$ python -q
>>> import numpy as np
>>> np.set_printoptions(precision=1, suppress=True, linewidth=160)
>>> def rd(a):
...     return np.round(a, 1) + 0
... 
>>> F = np.load("run4.npy")
>>> F
array([[-17.7, -20.2, -11.8],
       [-32.1, -53.9,   2.6],
       [-17. , -20.2, -12.3],
       [-10.1, -29.6,   8.2],
       [-31.4, -57.2,   4.4],
       [-10.8, -30. ,  10.3],
       [-33. , -55. ,   3.5],
       [-15.5, -20.4, -11.9],
       [-33.6, -56. ,   4.1],
       [-15.1, -19.8, -12.8],
       [-33.5, -56.1,   2.1],
       [-14.8, -19.4, -11.5],
       [-16.7, -19.8, -12. ],
       [ -9. , -28.6,   8.6],
       [ -9.3, -26.7,   8.7],
       [-10.7, -26.9,  11.5],
       [ -9.5, -28.7,   8.7],
       [ -8.6, -27.7,   9.1]])
>>> def softmax(z):
...     e = np.exp(z - z.max(axis=-1, keepdims=True))
...     return e / e.sum(axis=-1, keepdims=True)
... 
>>> rd(softmax(F[0]))
array([0., 0., 1.])
>>> rd(softmax(10 * F[0]))
array([0., 0., 1.])
>>> print(rd(softmax(F[0] + -3)))
[0. 0. 1.]
>>> att = F @ F.T / np.sqrt(3)
>>> softmax(att).round(6).argmax(axis=1)
array([10,  8, 10,  4,  4,  4,  8, 10,  8, 10,  8, 10, 10,  4,  4,  4,  4,  4])
>>> cen = (F - F.mean(axis=0)) / F.std(axis=0)
>>> rd(cen.std(axis=0))
array([1., 1., 1.])
>>> b = np.linalg.lstsq(np.delete(cen, 0, axis=1), cen[:, 0])[0]
>>> np.abs(b).argmax()
np.int64(0)
>>> W2 = F[[16, 8]].astype(float)
>>> for _ in range(3):
...     lab = np.linalg.norm(F[:, None] - W2, axis=-1).argmin(axis=1)
...     W2 = np.array([F[lab == j].mean(axis=0) for j in range(2)])
... 
>>> lab
array([0, 1, 0, 0, 1, 0, 1, 0, 1, 0, 1, 0, 0, 0, 0, 0, 0, 0])
>>> rd(W2)
array([[-12.7, -24.5,  -0.6],
       [-32.7, -55.6,   3.3]])
>>> np.bincount(lab)
array([13,  5])
>>> np.abs(W2[1] - W2[0]).argmax()
np.int64(1)
>>> r0 = np.array([2, 2, 2])
>>> rng = np.random.default_rng(44906)
>>> mat = np.outer(rng.normal(size=26), r0) + 0.3 * rng.normal(size=(26, 3))
>>> rd(mat)
array([[ 2.3,  2.6,  2.3],
       [ 2.9,  2.9,  2.3],
       [-0.5, -0.7, -0.5],
       [ 1.9,  1.8,  2. ],
       [-1. , -0.7, -0.4],
       [-0.4, -0.5, -0.8],
       [-0.9, -1. , -0.6],
       [-0.9, -0.1, -0.8],
       [ 2.7,  2.6,  3.2],
       [ 0.3,  0.1, -0.5],
       [ 0.2,  0. ,  0.2],
       [ 5.2,  4.6,  4.7],
       [-2.3, -2.5, -1.9],
       [ 1.2,  1.5,  1.1],
       [ 1.9,  2.4,  2.4],
       [ 2.8,  2.5,  2.1],
       [ 1.9,  1.9,  2.2],
       [ 4. ,  5. ,  4.5],
       [-3.2, -3.4, -3.1],
       [-1.8, -1.3, -1.4],
       [-1.3, -0.9, -2. ],
       [ 2.9,  2.7,  2.9],
       [-0.5,  0. , -0.3],
       [ 2.3,  1.6,  1.8],
       [ 4. ,  4.4,  3.4],
       [ 4.6,  4.4,  5. ]])
>>> x = np.array([0, 3, 0])
>>> y = mat @ x
>>> rd(np.linalg.solve(mat.T @ mat, mat.T @ y))
array([0., 3., 0.])
>>> rd(np.linalg.lstsq(mat, y)[0])
array([0., 3., 0.])
>>> rd(y)
array([  7.8,   8.8,  -2.1,   5.3,  -2.2,  -1.6,  -2.9,  -0.3,   7.8,   0.3,  -0.1,  13.7,  -7.5,   4.6,   7.2,   7.5,   5.7,  15.1, -10.1,  -3.8,  -2.6,
         8. ,   0.1,   4.8,  13.1,  13.2])
>>> rd(np.linalg.pinv(mat) @ mat)
array([[1., 0., 0.],
       [0., 1., 0.],
       [0., 0., 1.]])
>>> y = y + 0.3 * rng.normal(size=26)
>>> print(rd(y))
[ 7.5  9.2 -1.9  5.3 -1.9 -1.8 -2.5 -0.7  7.1  0.4  0.3 13.8 -7.2  4.9  7.3  7.9  5.9 15.5 -9.9 -4.4 -3.2  7.9  0.1  5.  13.  12.7]
>>> b, *_ = np.linalg.lstsq(mat, y)
>>> print(rd(np.linalg.norm(y - mat @ b)))
1.7
>>> b.round()
array([0., 3., 0.])
>>> [round(float(np.linalg.norm(np.linalg.solve(mat.T @ mat + lam * np.eye(3), mat.T @ y))), 2) for lam in (0, 1, 10, 100)]
[2.89, 2.42, 1.78, 1.44]
>>> rd(mat.T @ (y - mat @ b))
array([0., 0., 0.])
>>> cen = mat - mat.mean(axis=0)
>>> Uu, sig, Vt = np.linalg.svd(cen, full_matrices=False)
>>> rd((sig ** 2).sum() ** 2 / (sig ** 4).sum())
np.float64(1.0)
>>> print(rd(np.abs(Vt[-1])))
[0.8 0.5 0.3]
>>> np.abs(Uu[:, 0]).argmax()
np.int64(18)
>>> rd(sig ** 2 / (sig ** 2).sum())
array([1., 0., 0.])
>>> cen = mat - mat.mean(axis=0)
>>> evecs = np.linalg.svd(cen)[2][:1]
>>> B = cen - cen @ evecs.T @ evecs
>>> rd(np.diag(evecs.T @ evecs))
array([0.3, 0.3, 0.3])
>>> np.linalg.norm(B, axis=1).round(6).argmax()
np.int64(20)
>>> rd((cen @ evecs.T).std(axis=0))
array([3.8])
>>> rd(np.cov(cen @ evecs.T, rowvar=False))
np.float64(14.9)
>>> W2 = mat[[19, 7]].astype(float)
>>> for _ in range(6):
...     lab = np.linalg.norm(mat[:, None] - W2, axis=-1).argmin(axis=1)
...     W2 = np.array([mat[lab == j].mean(axis=0) for j in range(2)])
... 
>>> print(lab)
[1 1 0 1 0 0 0 0 1 0 0 1 0 1 1 1 1 1 0 0 0 1 0 1 1 1]
>>> np.abs(W2[1] - W2[0]).argmax()
np.int64(0)
>>> np.bincount(lab)
array([12, 14])
>>> rd(W2)
array([[-1. , -0.9, -1. ],
       [ 2.9,  2.9,  2.9]])
>>> print(rd(W2[1] - W2[0]))
[3.9 3.8 3.9]
>>> hat = F @ np.linalg.solve(F.T @ F, F.T)
>>> rd(np.trace(hat))
np.float64(3.0)
>>> print(np.allclose(hat @ hat, hat))
True
>>> rd(np.linalg.eigvalsh(hat))
array([0., 0., 0., 0., 0., 0., 0., 0., 0., 0., 0., 0., 0., 0., 0., 1., 1., 1.])
>>> rd(hat @ F[:, 1])
array([-20.2, -53.9, -20.2, -29.6, -57.2, -30. , -55. , -20.4, -56. , -19.8, -56.1, -19.4, -19.8, -28.6, -26.7, -26.9, -28.7, -27.7])
>>> A = np.load("mat.npy")
>>> A
array([[ 1.2,  1.3, -0.1,  2.5],
       [-0.8, -1.3, -0.5, -7.5],
       [ 0.9, -1.6,  1.1,  7. ],
       [ 1. ,  0.8, -0.6,  2.5]])
>>> D = np.linalg.norm(F[:, None] - F[None], axis=-1)
>>> (D + 1e9 * np.eye(18)).round(6).argmin(axis=1)
array([ 2,  6, 12, 16,  8,  3,  8,  9,  6,  7,  6,  7,  2, 16, 17, 14, 13, 13])
>>> print(rd(np.linalg.norm(F, axis=1)))
[29.3 62.8 29.1 32.3 65.4 33.5 64.2 28.2 65.4 28.  65.4 27.  28.5 31.2 29.6 31.2 31.5 30.4]
>>> np.unravel_index(D.round(6).argmax(), D.shape)
(np.int64(4), np.int64(9))
>>> print(np.linalg.matrix_rank(D ** 2))
5
>>> cov = A.T @ A
>>> print(rd(cov))
[[  3.9   2.    0.7  17.8]
 [  2.    6.6  -1.7   3.8]
 [  0.7  -1.7   1.8   9.7]
 [ 17.8   3.8   9.7 117.8]]
>>> np.allclose(cov, cov.T)
True
>>> rd(np.trace(cov)), rd((A ** 2).sum())
(np.float64(130.0), np.float64(130.0))
>>> np.linalg.matrix_rank(cov)
np.int64(4)
>>> cov = np.cov(F, rowvar=False)
>>> rd(cov)
array([[ 94. , 122.7,   9.3],
       [122.7, 220.7, -59.7],
       [  9.3, -59.7,  90.6]])
>>> rd(np.median(F, axis=0))
array([-15.3, -28.2,   3.8])
>>> rd(F.std(axis=0))
array([ 9.4, 14.4,  9.3])
>>> print(rd(np.corrcoef(F[:, 2], F[:, 1])[0, 1]))
-0.4
>>> np.argsort(-F.std(axis=0).round(6), kind="stable")
array([1, 0, 2])
>>> print(rd(np.polyfit(F[:, 2], F[:, 1], 1)))
[ -0.7 -32.8]
>>> E = np.load("sample16.npy")
>>> print(E)
[[ 1.6  0.4 -0.3  7. ]
 [ 1.4  5.9  3.1 -4.2]
 [ 3.5  0.4  4.3 -0.8]
 [-4.9  1.7  2.6 -1.6]]
>>> cov = E.T @ E
>>> rd(np.diag(cov))
array([40.8, 38. , 35. , 69.8])
>>> np.allclose(cov, cov.T)
True
>>> rd(np.linalg.norm(E, axis=1))
array([7.2, 8. , 5.6, 6. ])
>>> print(rd(E[3] @ E[0]))
-19.1
>>> rd(np.linalg.norm(E, 2))
np.float64(10.0)
>>> rd(np.linalg.norm(E, 1)), rd(np.linalg.norm(E, np.inf))
(np.float64(13.6), np.float64(14.6))
>>> print(rd(np.linalg.norm(E, axis=0)))
[6.4 6.2 5.9 8.4]
>>> rd(np.linalg.norm(E[3], 1)), rd(np.linalg.norm(E[3], np.inf))
(np.float64(10.8), np.float64(4.9))
